$ python3 -q
>>> import numpy as np
>>> import numpy.linalg as la
>>> np.set_printoptions(precision=2, suppress=True, linewidth=160)
>>> A = np.load("w.npy")
>>> A
array([[-9,  9,  9, -9],
       [-3,  0,  3,  0],
       [ 3, -3,  0,  0],
       [ 1,  0,  0,  0]])
>>> # row 0 dominates
>>> round(float(np.abs(la.eigvals(A)).max()), 2)
6.57
>>> (A - A.T) / 2
array([[ 0.,  6.,  3., -5.],
       [-6.,  0.,  3.,  0.],
       [-3., -3.,  0.,  0.],
       [ 5.,  0.,  0.,  0.]])
>>> np.allclose(A, A.T)
False
>>> np.trace(A)
np.int64(-9)
>>> print(A @ A)
[[  72 -108  -54   81]
 [  36  -36  -27   27]
 [ -18   27   18  -27]
 [  -9    9    9   -9]]
>>> np.allclose(A @ A.T, A.T @ A)
False
>>> np.sort(np.abs(la.eigvals(A)))
array([1.37, 1.37, 6.57, 6.57])
>>> round(la.det(A), 2)
np.float64(81.0)
>>> proj = np.triu(np.array([[0, -2, 2, -1], [0, 2, 1, -1], [1, 0, 2, 1], [2, 2, 1, -1]]), 1) + np.eye(4)
>>> Y = proj @ A @ la.inv(proj)
>>> round(float(la.det(Y)), 2)
81.0
>>> print(proj @ A - A @ proj)
[[ 11. -24.   3.  -9.]
 [  2.  -9.   6.  -6.]
 [  1.   6.  -3.   0.]
 [  0.   2.  -2.   1.]]
>>> print(la.matrix_rank(Y))
4
>>> u = np.array([2, 2])
>>> np.convolve(A[1], u)
array([-6, -6,  6,  6,  0])
>>> np.cross(A[1, :3], A[3, :3])
array([0, 3, 0])
>>> print(np.array([np.convolve(row, u, "same") for row in A]))
[[-18   0  36   0]
 [ -6  -6   6   6]
 [  6   0  -6   0]
 [  2   2   0   0]]
>>> O = A.astype(float).copy()
>>> for j in range(4):
...     O[:, j] -= O[:, :j] @ (O[:, :j].T @ O[:, j])
...     O[:, j] /= la.norm(O[:, j])
... 
>>> O
array([[-0.9,  0.3,  0.3, -0.1],
       [-0.3, -0.9,  0.1,  0.3],
       [ 0.3, -0.1,  0.9, -0.3],
       [ 0.1,  0.3,  0.3,  0.9]])
>>> np.round(O.T @ O, 2) + 0
array([[1., 0., 0., 0.],
       [0., 1., 0., 0.],
       [0., 0., 1., 0.],
       [0., 0., 0., 1.]])
>>> m1 = np.loadtxt("block14.csv", delimiter=",")
>>> m1
array([[ 1.48, -3.62,  3.52,  1.18, -0.09, -0.21, -0.5 ,  2.24, -4.12, -0.13],
       [ 1.76,  0.33, -2.18,  2.82, -1.43,  0.57, -3.13, -2.15, -2.28, -2.97],
       [-3.66, -0.53,  3.13,  0.41,  1.76,  1.42, -1.45, -2.43,  2.  , -4.35],
       [-3.07, -0.48, -2.95,  0.66, -3.52,  0.75,  3.16,  1.59, -0.6 ,  0.17],
       [ 0.19,  0.38, -0.38,  2.89,  2.7 , -3.93,  0.41,  0.58, -0.24, -1.68],
       [-1.18, -4.25, -1.26, -3.34,  2.93,  1.61,  0.83, -0.98,  2.02, -2.74],
       [-1.73, -1.82,  1.8 , -3.5 , -1.02, -3.45, -0.22, -3.11, -1.19,  1.76],
       [-3.24,  2.1 ,  0.02, -2.22, -1.71, -0.76, -2.85,  4.62, -0.92,  0.03],
       [-0.15, -4.26,  0.33,  1.38, -2.  , -1.51, -0.12,  2.36,  2.69,  3.35]])
>>> Y = m1 / np.sqrt((m1 ** 2).mean(axis=1, keepdims=True))
>>> la.matrix_rank(Y) == la.matrix_rank(m1)
np.True_
>>> la.matrix_rank(m1 - m1.mean(axis=1, keepdims=True))
np.int64(9)
>>> Y[4]
array([ 0.1 ,  0.2 , -0.21,  1.55,  1.45, -2.11,  0.22,  0.31, -0.13, -0.9 ])
